$ python3 -q
>>> import numpy as np
>>> np.set_printoptions(precision=3, suppress=True, linewidth=100, legacy="1.25")
>>> K = np.loadtxt("test2.csv", delimiter=",")
>>> K
array([[-2.,  0.,  0.,  0.,  0.,  0.,  0.],
       [ 0.,  3.,  0.,  0.,  0.,  0.,  0.],
       [ 0.,  0., -2.,  0.,  0.,  0.,  0.],
       [ 0.,  0.,  0., -2.,  0.,  0.,  0.],
       [ 0.,  0.,  0.,  0.,  4.,  0.,  0.],
       [ 0.,  0.,  0.,  0.,  0.,  5.,  0.],
       [ 0.,  0.,  0.,  0.,  0.,  0.,  4.]])
>>> B = np.array([[-3, 0], [-2, 1], [-1, 0], [3, 1], [-2, 2], [1, 2], [-1, 3]])
>>> np.einsum("ij->j", K)
array([-2.,  3., -2., -2.,  4.,  5.,  4.])
>>> K @ B
array([[ 6.,  0.],
       [-6.,  3.],
       [ 2.,  0.],
       [-6., -2.],
       [-8.,  8.],
       [ 5., 10.],
       [-4., 12.]])
>>> np.linalg.matrix_rank(K @ B)
2
>>> np.einsum("ik,kj->ji", K, B)
array([[ 6., -6.,  2., -6., -8.,  5., -4.],
       [ 0.,  3.,  0., -2.,  8., 10., 12.]])
>>> np.einsum("ik,kj->ij", K, B)
array([[ 6.,  0.],
       [-6.,  3.],
       [ 2.,  0.],
       [-6., -2.],
       [-8.,  8.],
       [ 5., 10.],
       [-4., 12.]])
>>> mat = np.load("data.npy")
>>> mat
array([[0, 0, 1, 0, 0, 1],
       [0, 0, 0, 1, 1, 0],
       [1, 0, 0, 0, 0, 1],
       [0, 1, 0, 0, 0, 0],
       [0, 1, 0, 0, 0, 1],
       [1, 0, 1, 0, 1, 0]])
>>> np.trace(mat @ mat @ mat) // 6
1
>>> mat @ mat
array([[2, 0, 1, 0, 1, 1],
       [0, 2, 0, 0, 0, 1],
       [1, 0, 2, 0, 1, 1],
       [0, 0, 0, 1, 1, 0],
       [1, 0, 1, 1, 2, 0],
       [1, 1, 1, 0, 0, 3]])
>>> Lm = np.diag(mat.sum(axis=1)) - mat
>>> (np.linalg.eigvalsh(Lm) < 1e-8).sum()
1
>>> round(np.linalg.det(Lm[1:, 1:]))
3
>>> u, v = mat[0], mat[5]
>>> u @ v
1
>>> u @ u
2
>>> p = (u @ v) / (u @ u) * u
>>> np.outer(u, v)
array([[0, 0, 0, 0, 0, 0],
       [0, 0, 0, 0, 0, 0],
       [1, 0, 1, 0, 1, 0],
       [0, 0, 0, 0, 0, 0],
       [0, 0, 0, 0, 0, 0],
       [1, 0, 1, 0, 1, 0]])
>>> v - p
array([ 1. ,  0. ,  0.5,  0. ,  1. , -0.5])
>>> np.round(np.linalg.norm(u + v) ** 2 + np.linalg.norm(u - v) ** 2, 3)
10.0
>>> np.linalg.matrix_rank(np.outer(u, v))
1
>>> W0 = np.diag(3 * np.array([-1, 0, 1, 0, -1, 2])) + np.array([[0, 1, 3, 1, 2, 5],
...     [2, 3, 3, 4, 1, 3],
...     [4, 2, 3, 3, 2, 4],
...     [3, 3, 4, 3, 5, 0],
...     [1, 4, 5, 0, 3, 5],
...     [4, 4, 5, 4, 1, 1]])
>>> W0
array([[-3,  1,  3,  1,  2,  5],
       [ 2,  3,  3,  4,  1,  3],
       [ 4,  2,  6,  3,  2,  4],
       [ 3,  3,  4,  3,  5,  0],
       [ 1,  4,  5,  0,  0,  5],
       [ 4,  4,  5,  4,  1,  7]])
>>> O, evecs = np.linalg.qr(W0[:, :4])[0], np.linalg.qr(W0[:, 4:])[0]
>>> s = np.linalg.svd(O.T @ evecs, compute_uv=False)
>>> round(np.linalg.norm(O @ O.T - evecs @ evecs.T, 2), 3)
1.0
>>> (s > 0.9).sum()
1
>>> s
array([0.988, 0.367])
>>> J = np.load("w.npy")
>>> J
array([[1.   , 0.5  , 0.25 , 0.125, 0.062, 0.031, 0.016, 0.008],
       [0.5  , 1.   , 0.5  , 0.25 , 0.125, 0.062, 0.031, 0.016],
       [0.25 , 0.5  , 1.   , 0.5  , 0.25 , 0.125, 0.062, 0.031],
       [0.125, 0.25 , 0.5  , 1.   , 0.5  , 0.25 , 0.125, 0.062],
       [0.062, 0.125, 0.25 , 0.5  , 1.   , 0.5  , 0.25 , 0.125],
       [0.031, 0.062, 0.125, 0.25 , 0.5  , 1.   , 0.5  , 0.25 ],
       [0.016, 0.031, 0.062, 0.125, 0.25 , 0.5  , 1.   , 0.5  ],
       [0.008, 0.016, 0.031, 0.062, 0.125, 0.25 , 0.5  , 1.   ]])
>>> # symmetric
>>> np.round(np.linalg.norm(J, 2), 3)
2.571
>>> round(float(np.linalg.norm(J[2] - J[1])), 3)
0.804
>>> np.linalg.norm(J, axis=1)
array([1.155, 1.258, 1.283, 1.288, 1.288, 1.283, 1.258, 1.155])
>>> Lm = np.linalg.cholesky(J)
>>> Lm @ Lm.T
array([[1.   , 0.5  , 0.25 , 0.125, 0.062, 0.031, 0.016, 0.008],
       [0.5  , 1.   , 0.5  , 0.25 , 0.125, 0.062, 0.031, 0.016],
       [0.25 , 0.5  , 1.   , 0.5  , 0.25 , 0.125, 0.062, 0.031],
       [0.125, 0.25 , 0.5  , 1.   , 0.5  , 0.25 , 0.125, 0.062],
       [0.062, 0.125, 0.25 , 0.5  , 1.   , 0.5  , 0.25 , 0.125],
       [0.031, 0.062, 0.125, 0.25 , 0.5  , 1.   , 0.5  , 0.25 ],
       [0.016, 0.031, 0.062, 0.125, 0.25 , 0.5  , 1.   , 0.5  ],
       [0.008, 0.016, 0.031, 0.062, 0.125, 0.25 , 0.5  , 1.   ]])
>>> np.round(np.prod(np.diag(Lm)) ** 2, 3), round(np.linalg.det(J), 3)
(0.133, 0.133)
